$ ipython --no-banner

In [1]: import numpy as np

In [2]: np.set_printoptions(suppress=True, linewidth=100)

In [3]: other = np.array([[2, 0, 1],
   ...:     [-2, -1, 1],
   ...:     [2, 2, 2],
   ...:     [0, -1, 0],
   ...:     [-1, -1, 2],
   ...:     [-1, -2, 1],
   ...:     [0, 1, 2],
   ...:     [0, 2, 2]])

In [4]: Z = np.array([[2, 0, -2, 0, 0, 2, -1, -2, -1, -1],
   ...:     [-1, -2, -2, 0, -2, -1, 1, 0, -1, 0],
   ...:     [-1, 1, 0, -1, 1, -2, 1, 2, 2, -2]])

In [5]: feats = other @ Z

In [6]: feats
Out[6]: 
array([[ 3,  1, -4, -1,  1,  2, -1, -2,  0, -4],
       [-4,  3,  6, -1,  3, -5,  2,  6,  5,  0],
       [ 0, -2, -8, -2, -2, -2,  2,  0,  0, -6],
       [ 1,  2,  2,  0,  2,  1, -1,  0,  1,  0],
       [-3,  4,  4, -2,  4, -5,  2,  6,  6, -3],
       [-1,  5,  6, -1,  5, -2,  0,  4,  5, -1],
       [-3,  0, -2, -2,  0, -5,  3,  4,  3, -4],
       [-4, -2, -4, -2, -2, -6,  4,  4,  2, -4]])

In [7]: rk = np.linalg.matrix_rank(feats)

In [8]: rk
Out[8]: np.int64(3)

In [9]: ns = np.linalg.svd(feats)[2][rk:].T

In [10]: ns.shape
Out[10]: (10, 7)

In [11]: np.round(ns @ ns.T, 1) + 0
Out[11]: 
array([[ 0.7, -0.1,  0.1,  0. , -0.1, -0.3,  0.2,  0.2,  0. ,  0.1],
       [-0.1,  0.7, -0.2,  0.1, -0.3, -0.1,  0.1,  0. , -0.2,  0.1],
       [ 0.1, -0.2,  0.4, -0.1, -0.2,  0. ,  0.1, -0.1, -0.1, -0.4],
       [ 0. ,  0.1, -0.1,  0.9,  0.1, -0.1,  0. ,  0.1,  0.1, -0.2],
       [-0.1, -0.3, -0.2,  0.1,  0.7, -0.1,  0.1,  0. , -0.2,  0.1],
       [-0.3, -0.1,  0. , -0.1, -0.1,  0.7,  0.2,  0.3,  0.1, -0.1],
       [ 0.2,  0.1,  0.1,  0. ,  0.1,  0.2,  0.9, -0.1,  0. ,  0. ],
       [ 0.2,  0. , -0.1,  0.1,  0. ,  0.3, -0.1,  0.7, -0.2,  0. ],
       [ 0. , -0.2, -0.1,  0.1, -0.2,  0.1,  0. , -0.2,  0.8,  0.2],
       [ 0.1,  0.1, -0.4, -0.2,  0.1, -0.1,  0. ,  0. ,  0.2,  0.5]])

In [12]: [int(np.linalg.matrix_rank(feats[:i])) for i in range(1, len(feats) + 1)]
Out[12]: [1, 2, 3, 3, 3, 3, 3, 3]

In [13]: np.linalg.matrix_rank(feats.T @ feats), np.linalg.matrix_rank(feats @ feats.T)
Out[13]: (np.int64(3), np.int64(3))

In [14]: r0 = np.array([-5, 3, 2])

In [15]: np.polyval(r0, feats[7])
Out[15]: array([ -90,  -24,  -90,  -24,  -24, -196,  -66,  -66,  -12,  -90])

In [16]: np.array([np.convolve(row, r0, "same") for row in feats])
Out[16]: 
array([[  4,  29,  -5, -16,  -9,  13,  11,  -8,  16, -12],
       [-27, -29,  29,  -6,  32, -19, -34,  -3,  27,  10],
       [ 10,  34, -18, -12,   0, -20,   2,   4,  30, -18],
       [ -7,  -2,  10,  -6,   1,  12,  -1,  -7,   3,   2],
       [-29, -14,  30, -18,  33, -17, -34,  -8,  45,   3],
       [-28, -17,  33, -16,  23,   4, -24, -13,  28,   7],
       [ -9,   4,   4, -10,  21, -30, -21,   3,  37,  -6],
       [ -2,   6,  -6,  -4,  20, -42, -20,  10,  34,  -8]])
